$ ipython --no-banner

In [1]: import numpy as np

In [2]: np.set_printoptions(precision=3, suppress=True, linewidth=160, sign=" ")

In [3]: def tidy(a):
   ...:     return np.round(a, 3) + 0
   ...: 

In [4]: F = np.vander(np.arange(2) - 1, 3, increasing=True)

In [5]: F
Out[5]: 
array([[ 1, -1,  1],
       [ 1,  0,  0]])

In [6]: W1 = np.array([[-7, 2, 2, 6], [5, -8, 9, -7], [0, -7, -2, -4]])

In [7]: coef = np.array([2, 1, 2, -3])

In [8]: H = np.maximum(F @ W1 + coef, 0)

In [9]: (H > 0).mean(axis=0)
Out[9]: array([ 0. ,  1. ,  0.5,  1. ])

In [10]: H
Out[10]: 
array([[ 0,  4,  0,  6],
       [ 0,  3,  4,  3]])

In [11]: cent = np.array([[2, 0, 2], [1, 2, 1], [1, 2, -1], [-1, 0, 0]])

In [12]: W1 @ cent
Out[12]: 
array([[-16,   8, -14],
       [ 18,   2,  -7],
       [ -5, -18,  -5]])

In [13]: (H @ cent).round(6).argmax(axis=1)
Out[13]: array([ 1,  1])

In [14]: blk = np.stack([F, 3 * F, F[::-1]])

In [15]: np.linalg.matrix_rank(blk)
Out[15]: array([ 2,  2,  2])

In [16]: B = F / np.sqrt((F ** 2).mean(axis=1, keepdims=True))

In [17]: np.linalg.matrix_rank(B) == np.linalg.matrix_rank(F)
Out[17]: np.True_

In [18]: tidy(B[1])
Out[18]: array([ 1.732,  0.   ,  0.   ])

In [19]: np.linalg.matrix_rank(F - F.mean(axis=1, keepdims=True))
Out[19]: np.int64(2)

In [20]: tidy(F - F.mean(axis=1, keepdims=True))
Out[20]: 
array([[ 0.667, -1.333,  0.667],
       [ 0.667, -0.333, -0.333]])

In [21]: feats = np.loadtxt("data.csv", delimiter=",")

In [22]: feats
Out[22]: 
array([[ 3.,  1.,  1.],
       [ 1.,  3.,  1.],
       [ 1.,  1.,  3.]])

In [23]: vec = np.array([-2, 3, 3])

In [24]: h1 = np.maximum(feats @ vec, 0)

In [25]: feats * (h1 > 1e-9)[:, None]
Out[25]: 
array([[ 0.,  0.,  0.],
       [ 1.,  3.,  1.],
       [ 1.,  1.,  3.]])

In [26]: np.maximum(feats @ vec, 0) - np.maximum(-feats @ vec, 0)
Out[26]: array([  0.,  10.,  10.])

In [27]: tidy(np.tanh(feats @ vec))
Out[27]: array([ 0.,  1.,  1.])

In [28]: Q, r_ = np.linalg.qr(feats)

In [29]: tidy(Q.T @ Q)
Out[29]: 
array([[ 1.,  0.,  0.],
       [ 0.,  1.,  0.],
       [ 0.,  0.,  1.]])

In [30]: np.allclose(r_.T @ r_, feats.T @ feats)
Out[30]: True

In [31]: tidy(Q)
Out[31]: 
array([[-0.905,  0.355, -0.236],
       [-0.302, -0.924, -0.236],
       [-0.302, -0.142,  0.943]])

In [32]: tidy(r_)
Out[32]: 
array([[-3.317, -2.111, -2.111],
       [ 0.   , -2.558, -0.995],
       [ 0.   ,  0.   ,  2.357]])

In [33]: tidy(Q @ r_)
Out[33]: 
array([[ 3.,  1.,  1.],
       [ 1.,  3.,  1.],
       [ 1.,  1.,  3.]])

In [34]: tidy((r_ - r_.T) / 2)
Out[34]: 
array([[ 0.   , -1.055, -1.055],
       [ 1.055,  0.   , -0.497],
       [ 1.055,  0.497,  0.   ]])

In [35]: tidy(np.linalg.matrix_power(r_, 4))
Out[35]: 
array([[ 121.   ,  217.559,   70.78 ],
       [   0.   ,   42.843,    2.425],
       [   0.   ,    0.   ,   30.864]])

In [36]: tidy(np.sort(np.abs(np.linalg.eigvals(r_))))
Out[36]: array([ 2.357,  2.558,  3.317])

In [37]: np.allclose(r_ @ r_.T, r_.T @ r_)
Out[37]: False

In [38]: tidy(np.abs(np.linalg.eigvals(r_)).max())
Out[38]: np.float64(3.317)

In [39]: arr = np.loadtxt("run18.csv", delimiter=",")

In [40]: tidy(arr)
Out[40]: 
array([[ 0.956,  2.252,  1.736],
       [-2.035,  2.204,  0.054],
       [-1.717, -1.644, -1.831],
       [-1.813,  2.375,  0.269],
       [-1.688,  2.451,  0.378],
       [ 2.694, -0.728,  1.101],
       [ 2.584,  0.16 ,  1.516],
       [ 2.346,  0.763,  1.707],
       [ 2.692, -0.759,  1.084],
       [-2.278, -0.89 , -1.738],
       [ 0.057,  2.631,  1.441],
       [-1.751,  2.414,  0.324],
       [ 1.187,  2.101,  1.782],
       [ 0.672, -2.716, -1.083],
       [ 1.965, -2.263, -0.124],
       [-2.69 ,  0.794, -1.064],
       [ 0.361, -2.704, -1.249],
       [ 0.313,  2.554,  1.542],
       [-2.682,  0.345, -1.3  ],
       [ 1.978, -2.253, -0.112],
       [ 0.672,  2.406,  1.661],
       [ 2.449,  0.541,  1.646],
       [-0.535,  2.715,  1.158]])

In [41]: # looks like rank 2

In [42]: dist = np.linalg.norm(arr[:, None] - arr[None], axis=-1)

In [43]: np.linalg.matrix_rank(dist ** 2)
Out[43]: np.int64(3)

In [44]: (dist + 1e9 * np.eye(23)).round(6).argmin(axis=1)
Out[44]: array([ 12,   3,   9,  11,  11,   8,  21,  21,   5,   2,  17,   4,   0,  16,  19,  18,  13,  10,  15,  14,   0,   7,  10])

In [45]: np.unravel_index(dist.round(6).argmax(), dist.shape)
Out[45]: (np.int64(8), np.int64(15))
